$ python3 -q
>>> import numpy as np
>>> import numpy.linalg as la
>>> np.set_printoptions(precision=3, suppress=True, linewidth=140, floatmode="fixed")
>>> K = np.load("sample2.npy")
>>> K
array([[ 0,  5,  0, 17],
       [ 3,  0,  0,  0],
       [ 0,  1,  0,  8],
       [10,  0,  0,  0],
       [17,  0,  0,  0],
       [17,  0,  0,  0],
       [17,  0,  0,  0],
       [10,  0,  0,  0],
       [ 3,  0,  0,  0],
       [ 0,  5,  0, 17],
       [10,  0,  0,  0],
       [ 3,  0,  0,  0],
       [17,  0,  0,  0],
       [ 0,  5,  0, 17],
       [ 0,  1,  0,  8],
       [10,  0,  0,  0],
       [ 0,  1,  0,  8],
       [ 0,  1,  0,  8]])
>>> # row 5 repeats row 4
>>> U, sv, Vt = la.svd(K)
>>> vecs = Vt[:(sv > 1e-8).sum()]
>>> rng = np.random.default_rng(9180)
>>> vec = K[15] + -1 * K[10] + rng.integers(2) * np.eye(4)[0]
>>> vec
array([1.000, 0.000, 0.000, 0.000])
>>> round(float(la.norm(vec - vecs.T @ vecs @ vec)), 3)
0.0
>>> np.allclose(vecs.T @ vecs @ vec, vec)
True
>>> la.matrix_rank(np.vstack([K, vec]))
np.int64(3)
>>> r = la.matrix_rank(K)
>>> print(r)
3
>>> ns = la.svd(K)[2][r:].T
>>> K @ ns
array([[0.000],
       [0.000],
       [0.000],
       [0.000],
       [0.000],
       [0.000],
       [0.000],
       [0.000],
       [0.000],
       [0.000],
       [0.000],
       [0.000],
       [0.000],
       [0.000],
       [0.000],
       [0.000],
       [0.000],
       [0.000]])
>>> [int(la.matrix_rank(K[:, :j + 1])) for j in range(4)]
[1, 2, 2, 3]
>>> print(la.matrix_rank(K.T @ K), la.matrix_rank(K @ K.T))
3 3
>>> K.reshape(-1, 2)
array([[ 0,  5],
       [ 0, 17],
       [ 3,  0],
       [ 0,  0],
       [ 0,  1],
       [ 0,  8],
       [10,  0],
       [ 0,  0],
       [17,  0],
       [ 0,  0],
       [17,  0],
       [ 0,  0],
       [17,  0],
       [ 0,  0],
       [10,  0],
       [ 0,  0],
       [ 3,  0],
       [ 0,  0],
       [ 0,  5],
       [ 0, 17],
       [10,  0],
       [ 0,  0],
       [ 3,  0],
       [ 0,  0],
       [17,  0],
       [ 0,  0],
       [ 0,  5],
       [ 0, 17],
       [ 0,  1],
       [ 0,  8],
       [10,  0],
       [ 0,  0],
       [ 0,  1],
       [ 0,  8],
       [ 0,  1],
       [ 0,  8]])
>>> K.reshape(2, -1)
array([[ 0,  5,  0, 17,  3,  0,  0,  0,  0,  1,  0,  8, 10,  0,  0,  0, 17,  0,  0,  0, 17,  0,  0,  0, 17,  0,  0,  0, 10,  0,  0,  0,
         3,  0,  0,  0],
       [ 0,  5,  0, 17, 10,  0,  0,  0,  3,  0,  0,  0, 17,  0,  0,  0,  0,  5,  0, 17,  0,  1,  0,  8, 10,  0,  0,  0,  0,  1,  0,  8,
         0,  1,  0,  8]])
>>> T = K.reshape(18, 2, -1)
>>> T.transpose(1, 0, 2)
array([[[ 0,  5],
        [ 3,  0],
        [ 0,  1],
        [10,  0],
        [17,  0],
        [17,  0],
        [17,  0],
        [10,  0],
        [ 3,  0],
        [ 0,  5],
        [10,  0],
        [ 3,  0],
        [17,  0],
        [ 0,  5],
        [ 0,  1],
        [10,  0],
        [ 0,  1],
        [ 0,  1]],

       [[ 0, 17],
        [ 0,  0],
        [ 0,  8],
        [ 0,  0],
        [ 0,  0],
        [ 0,  0],
        [ 0,  0],
        [ 0,  0],
        [ 0,  0],
        [ 0, 17],
        [ 0,  0],
        [ 0,  0],
        [ 0,  0],
        [ 0, 17],
        [ 0,  8],
        [ 0,  0],
        [ 0,  8],
        [ 0,  8]]])
>>> np.allclose(K[:-1].T @ la.lstsq(K[:-1].T, K[-1])[0], K[-1])
True
>>> la.lstsq(K[:-1].T, K[-1])[2]
np.int32(3)
>>> F = np.load("x.npy")
>>> F
array([[ 1.400,  0.100, -0.100,  1.300, -0.600,  0.800],
       [-0.600, -0.700,  1.200, -0.600,  1.800, -0.200],
       [ 0.900,  0.900,  1.400, -0.400,  0.400,  1.200],
       [ 0.600, -0.500,  1.900,  0.900, -1.000,  0.100],
       [-0.700,  0.000,  1.300, -0.900,  0.400,  0.800],
       [-0.300, -0.400,  0.800,  1.000, -0.500,  0.000],
       [ 0.100, -0.100,  1.100,  1.800, -0.900, -2.200],
       [ 0.100,  2.700,  0.300, -1.700, -0.300,  0.100],
       [ 0.100, -1.700,  0.400, -1.000,  0.200, -1.300],
       [-0.200,  0.800, -1.200,  0.700, -0.900,  0.600],
       [-0.600, -1.500, -2.500,  0.300,  1.200, -1.100],
       [ 1.400, -0.800,  1.600,  0.500,  0.800, -0.700],
       [-1.400,  0.600,  0.600, -1.600, -0.600, -0.300],
       [-0.800, -0.400,  0.100, -1.600,  0.500,  1.700],
       [ 0.200, -0.500,  1.100,  2.300,  1.000, -1.100],
       [ 0.800, -1.000,  0.500, -0.200, -1.800, -1.200],
       [ 0.100,  0.800, -0.600,  0.600,  1.400,  0.500],
       [ 2.200, -1.000,  0.800,  2.000, -0.500, -0.400],
       [-0.100, -0.200, -0.900,  1.800, -1.500, -1.000],
       [ 0.000, -0.700,  1.100, -1.000, -0.800,  0.000],
       [ 0.500, -1.300,  0.600,  2.700,  0.900, -0.200],
       [ 3.500,  0.100,  0.100,  0.000, -0.500,  1.400],
       [ 0.300, -0.200, -0.800, -1.500, -0.200,  1.900],
       [-0.600,  0.100, -0.700, -0.700,  0.200, -0.700],
       [-0.400,  0.600, -1.600, -0.200,  1.400, -0.800],
       [ 1.100,  0.600, -0.100,  0.500,  1.900, -0.500],
       [-0.500, -0.100, -0.600,  2.100, -1.500,  0.300],
       [ 1.900, -0.100,  1.100, -1.100,  0.000, -0.400],
       [-0.200,  1.100,  0.700,  0.100,  0.900, -0.500],
       [ 0.400,  1.700,  0.000, -1.800, -0.900,  0.000],
       [11.000, -6.000, -3.000, 18.000,  3.000, 15.000],
       [ 1.600, -1.100, -1.600,  0.200,  0.800,  0.600],
       [-0.500,  0.200,  1.300, -2.700, -0.700, -0.700],
       [ 0.500,  0.700, -1.100, -0.200,  0.400, -0.600]])
>>> # row 30 dominates
>>> dist = la.norm(F[:, None] - F[None], axis=-1)
>>> print(dist[32].round(6).argsort(kind="stable")[:4])
[32 12 19 29]
>>> np.flatnonzero(dist[32] < dist.mean() / 2)
array([12, 19, 32])
>>> dist.shape
(34, 34)
